% python3 -q
>>> import numpy as np
>>> np.set_printoptions(precision=2, suppress=True, linewidth=100, legacy="1.25")
>>> rnd = lambda a: np.round(a, 2) + 0
>>> J = np.load("a.npy")
>>> J
array([[2, 2, 2, 2],
       [2, 4, 5, 3],
       [2, 5, 0, 4],
       [2, 3, 4, 0]])
>>> proj = np.triu(np.array([[-1, -5, 7, 4], [6, -2, -8, -1], [-5, -6, 2, -5], [-7, -7, 2, 0]]), 1) + np.eye(4)
>>> A2 = proj @ J @ np.linalg.inv(proj)
>>> rnd(np.poly(A2))
array([  1.,  -6., -54., -20.,  64.])
>>> np.trace(A2), np.trace(J)
(6.0, 6)
>>> ev, V = np.linalg.eig(J)
>>> rnd(ev)
array([11.02,  0.89, -1.48, -4.43])
>>> rnd(np.sort(np.linalg.eigvals(J.T)))
array([-4.43, -1.48,  0.89, 11.02])
>>> M = np.loadtxt("mat.csv", delimiter=",")
>>> M
array([[ 11.,  -6.,  -5.,   6.,  -5.,  -6., -11.],
       [  2.,  -7.,  -1.,   4.,   0., -10.,   0.],
       [  0.,   0.,   0.,   0.,   0.,   0.,   0.],
       [  7.,  -2.,   2.,   3.,  -4.,  -3.,  -7.],
       [  0.,   0.,   0.,   0.,   0.,   0.,   0.],
       [  2.,  -5.,  -3.,   9.,   0.,  -9., -11.],
       [ -5.,  -5.,  -3.,   1.,   4.,  -7.,   7.],
       [ -2.,  -1.,   4.,   6.,   1.,  -6.,  -7.],
       [ -5.,  -5.,  -3.,   1.,   4.,  -7.,   7.],
       [  0.,  -8.,   3.,  10.,   1., -16.,  -7.],
       [  4.,  -4.,  -7.,   3.,  -1.,  -3.,  -4.],
       [  2., -10.,  -1.,   1.,   6., -14., -10.],
       [  0.,   0.,   0.,   0.,   0.,   0.,   0.],
       [ 16.,  -9.,   7.,  12., -11.,   3.,  -6.],
       [  0.,   0.,   0.,   0.,   0.,   0.,   0.],
       [ -1., -14.,  -8.,  -4.,   9., -15.,   4.],
       [  5.,  -3.,   6.,   9.,  -3.,  -9., -14.],
       [  2., -10.,  -1.,   1.,   6., -14., -10.],
       [  7.,  -2.,   2.,   3.,  -4.,  -3.,  -7.],
       [  9., -12.,   7.,   1.,  -1.,   1.,   2.],
       [ -5.,  -5.,  -3.,   1.,   4.,  -7.,   7.],
       [  4.,  -4.,  -7.,   3.,  -1.,  -3.,  -4.],
       [  4., -12.,   2.,  10.,  -3.,  -1.,   8.],
       [  0.,  -5.,   2.,  -8.,   6.,  -5.,   1.],
       [  0.,  -8.,   3.,  10.,   1., -16.,  -7.],
       [ -2.,  -1.,   4.,   6.,   1.,  -6.,  -7.],
       [  2.,  -7.,  -1.,   4.,   0., -10.,   0.],
       [  0.,   0.,   0.,   0.,   0.,   0.,   0.],
       [  0.,   0.,   0.,   0.,   0.,   0.,   0.],
       [  7.,  -8.,   9.,  15.,  -6.,   0.,  -6.],
       [  7.,  -2.,   2.,   3.,  -4.,  -3.,  -7.],
       [  7.,  -8.,   9.,  15.,  -6.,   0.,  -6.],
       [  0.,   1.,  -6.,   3.,   7.,   0.,   8.],
       [  2.,  -7.,  -1.,   4.,   0., -10.,   0.],
       [ -1.,  -9., -10.,   4.,   3., -10.,   3.],
       [  7.,  -7.,   3.,  18.,   1.,   0.,   2.],
       [  7.,  -8.,   9.,  15.,  -6.,   0.,  -6.],
       [  2.,  -4.,  -9.,  12.,   7.,  -9.,  -3.],
       [ 13., -19.,   1.,  22.,  -7., -13., -10.],
       [  0.,   0.,   0.,   0.,   0.,   0.,   0.]])
>>> z = M[:, 4] > np.median(M[:, 4])
>>> u = M[z].mean(axis=0) - M[~z].mean(axis=0)
>>> np.argsort(-np.abs(u).round(6), kind="stable")
array([4, 5, 0, 2, 6, 3, 1])
>>> ((M - M.mean(axis=0)) @ u > 0).astype(int)
array([0, 1, 0, 0, 0, 1, 1, 1, 1, 1, 0, 1, 0, 0, 0, 1, 0, 1, 0, 0, 1, 0, 0, 1, 1, 1, 1, 0, 0, 0, 0,
       0, 1, 1, 1, 0, 0, 1, 0, 0])
>>> rnd((((M - M.mean(axis=0)) @ u > 0) == z).mean())
0.88
>>> rnd(u)
array([-5.17, -1.07, -2.91, -1.51,  6.55, -5.64,  2.76])
>>> X = np.load("arr.npy")
>>> rnd(X)
array([[-0.42,  0.05,  0.13, -0.48,  0.14, -0.44, -0.6 ],
       [ 0.  , -0.16,  0.18,  0.12, -0.65, -0.66,  0.27],
       [ 0.08,  0.89, -0.2 , -0.18,  0.04, -0.22,  0.29],
       [ 0.08, -0.3 ,  0.27, -0.42,  0.52, -0.2 ,  0.59],
       [ 0.25,  0.28,  0.89,  0.09, -0.03,  0.15, -0.15],
       [ 0.85, -0.1 , -0.2 , -0.06,  0.13, -0.31, -0.35],
       [-0.17,  0.06,  0.03,  0.73,  0.52, -0.4 , -0.03]])
>>> u = np.array([6, 9, 8, 5, 0, 6, 9])
>>> A2 = X + np.outer(u, np.eye(7)[0])
>>> np.linalg.matrix_rank(np.linalg.inv(A2) - np.linalg.inv(X), tol=1e-8)
1
>>> rnd(A2)
array([[ 5.58,  0.05,  0.13, -0.48,  0.14, -0.44, -0.6 ],
       [ 9.  , -0.16,  0.18,  0.12, -0.65, -0.66,  0.27],
       [ 8.08,  0.89, -0.2 , -0.18,  0.04, -0.22,  0.29],
       [ 5.08, -0.3 ,  0.27, -0.42,  0.52, -0.2 ,  0.59],
       [ 0.25,  0.28,  0.89,  0.09, -0.03,  0.15, -0.15],
       [ 6.85, -0.1 , -0.2 , -0.06,  0.13, -0.31, -0.35],
       [ 8.83,  0.06,  0.03,  0.73,  0.52, -0.4 , -0.03]])
>>> rnd(np.linalg.det(A2) / np.linalg.det(X)), rnd(1 + np.linalg.solve(X, u)[0])
(3.11, 3.11)
